% python3 -q
>>> import numpy as np
>>> from numpy import linalg as LA
>>> np.set_printoptions(precision=2, suppress=True, linewidth=100, sign=" ")
>>> arr = np.array([[1, 2, 0, 2], [2, 4, 0, 4], [0, 0, 0, 0], [2, 4, 0, 4]])
>>> # equal to its transpose
>>> vec = np.array([-2, -3, 3, -1])
>>> h = np.maximum(arr @ vec, 0)
>>> print(h)
[ 0  0  0  0]
>>> print(arr.T @ h)
[ 0  0  0  0]
>>> print(np.tanh(arr @ vec))
[-1. -1.  0. -1.]
>>> print(np.flatnonzero(h > 1e-9))
[]
>>> print(np.maximum(arr @ (3 * vec), 0))
[ 0  0  0  0]
>>> U, sig, VT = LA.svd(arr)
>>> print(sig)
[ 9.  0.  0.  0.]
>>> other = U[:, :1] @ np.diag(sig[:1]) @ VT[:1]
>>> print(round(LA.norm(arr - other, 2), 2), sig[1])
0.0 0.0
>>> print(round(float(LA.norm(arr - other) / LA.norm(arr)), 2))
0.0
>>> print(arr.sum(axis=0))
[  5  10   0  10]
>>> print(np.diff(arr, axis=0))
[[ 1  2  0  2]
 [-2 -4  0 -4]
 [ 2  4  0  4]]
>>> print(np.count_nonzero(arr))
9
>>> print(LA.matrix_rank(arr))
1
>>> X = np.array([[0, 0, -2], [0, 0, -2], [-2, 2, -1]])
>>> print(X)
[[ 0  0 -2]
 [ 0  0 -2]
 [-2  2 -1]]
>>> r = LA.matrix_rank(X)
>>> print(r)
2
>>> null = LA.svd(X)[2][r:].T
>>> print([int(LA.matrix_rank(X[:i])) for i in range(1, len(X) + 1)])
[1, 1, 2]
>>> print(null.shape)
(3, 1)
>>> U, sig, VT = LA.svd(X)
>>> V = VT[:(sig > 1e-8).sum()]
>>> rng = np.random.default_rng(776)
>>> vec = X[2] + 4 * X[1] + rng.integers(2) * np.eye(3)[0]
>>> print(vec)
[-1.  2. -9.]
>>> print(LA.matrix_rank(np.vstack([X, vec])))
3
>>> print(np.round(LA.norm(vec - V.T @ V @ vec), 2))
0.71
>>> print(np.round(V.T @ V, 2) + 0)
[[ 0.5 -0.5  0. ]
 [-0.5  0.5  0. ]
 [ 0.   0.   1. ]]
>>> W1 = np.array([[9, 4, 9, 2, 8, 9], [4, 6, 8, 7, 4, 3], [6, 8, 0, 3, 2, 6]])
>>> c = np.array([-2, -1, -2, -1, -1, -2])
>>> hid = np.maximum(X @ W1 + c, 0)
>>> print((hid > 0).mean(axis=0))
[ 0.    0.    0.    0.33  0.    0.  ]
>>> print((hid > 0).astype(int))
[[ 0  0  0  0  0  0]
 [ 0  0  0  0  0  0]
 [ 0  0  0  1  0  0]]
>>> C = np.array([[2, 2, -2],
...     [1, 1, 3],
...     [3, -1, 0],
...     [-2, 0, 1],
...     [1, 1, -2],
...     [-1, -3, 3]])
>>> print((hid @ C).round(6).argmax(axis=1))
[ 0  0  2]
>>> print(W1 @ C)
[[44 -6  7]
 [25  1 18]
 [10  4 29]]
>>> lab = rng.permutation(3)
>>> print(lab)
[ 1  0  2]
>>> other = X[lab][:, lab]
>>> print(other)
[[ 0  0 -2]
 [ 0  0 -2]
 [ 2 -2 -1]]
>>> print(np.diag(other))
[ 0  0 -1]
>>> print(np.round(np.sort(np.abs(LA.eigvals(other))), 2) + 0)
[ 0.  0.  1.]
>>> print(np.trace(other))
-1
>>> print(LA.cond(other) > 100)
True
>>> print([round(float(x), 2) for x in LA.svd(other, compute_uv=False)[:3]])
[3.37, 2.37, 0.0]
>>> print(LA.matrix_rank(other, rtol=0.1))
2
>>> other = np.array([[1, 0], [3, 3]])
>>> C = np.array([[8, 8, 8], [7, 8, 7], [9, 1, 5]])
>>> K = np.kron(other, C)
>>> print(K)
[[  8   8   8   0   0   0]
 [  7   8   7   0   0   0]
 [  9   1   5   0   0   0]
 [ 24  24  24  24  24  24]
 [ 21  24  21  21  24  21]
 [ 27   3  15  27   3  15]]
>>> G = K.T @ K
>>> print(LA.svd(K, compute_uv=False) ** 2)
[ 8005.36   528.01   210.2     13.86     1.54     0.04]
>>> print((K @ K.T).shape)
(6, 6)
>>> print(np.diag(G))
[ 1940  1290  1380  1746  1161  1242]
>>> print(np.trace(G), (K ** 2).sum())
8759 8759
>>> u = np.array([-3, 0, 3, -1, -1, 0])
>>> other = K + np.outer(u, np.eye(6)[5])
>>> print(other)
[[ 8.  8.  8.  0.  0. -3.]
 [ 7.  8.  7.  0.  0.  0.]
 [ 9.  1.  5.  0.  0.  3.]
 [24. 24. 24. 24. 24. 23.]
 [21. 24. 21. 21. 24. 20.]
 [27.  3. 15. 27.  3. 15.]]
>>> print(round(float(LA.det(other) / LA.det(K)), 2), round(1 + LA.solve(K, u)[5], 2))
7.83 7.83
>>> print(LA.matrix_rank(LA.inv(other) - LA.inv(K), tol=1e-8))
1
>>> print(np.allclose(other @ other.T, other.T @ other))
False
>>> print((other - other.T) / 2)
[[  0.    0.5  -0.5 -12.  -10.5 -15. ]
 [ -0.5   0.    3.  -12.  -12.   -1.5]
 [  0.5  -3.    0.  -12.  -10.5  -6. ]
 [ 12.   12.   12.    0.    1.5  -2. ]
 [ 10.5  12.   10.5  -1.5   0.    8.5]
 [ 15.    1.5   6.    2.   -8.5   0. ]]
>>> print(round(np.abs(LA.eigvals(other)).max(), 2))
60.73
>>> print((other + other.T) / 2)
[[  8.    7.5   8.5  12.   10.5  12. ]
 [  7.5   8.    4.   12.   12.    1.5]
 [  8.5   4.    5.   12.   10.5   9. ]
 [ 12.   12.   12.   24.   22.5  25. ]
 [ 10.5  12.   10.5  22.5  24.   11.5]
 [ 12.    1.5   9.   25.   11.5  15. ]]
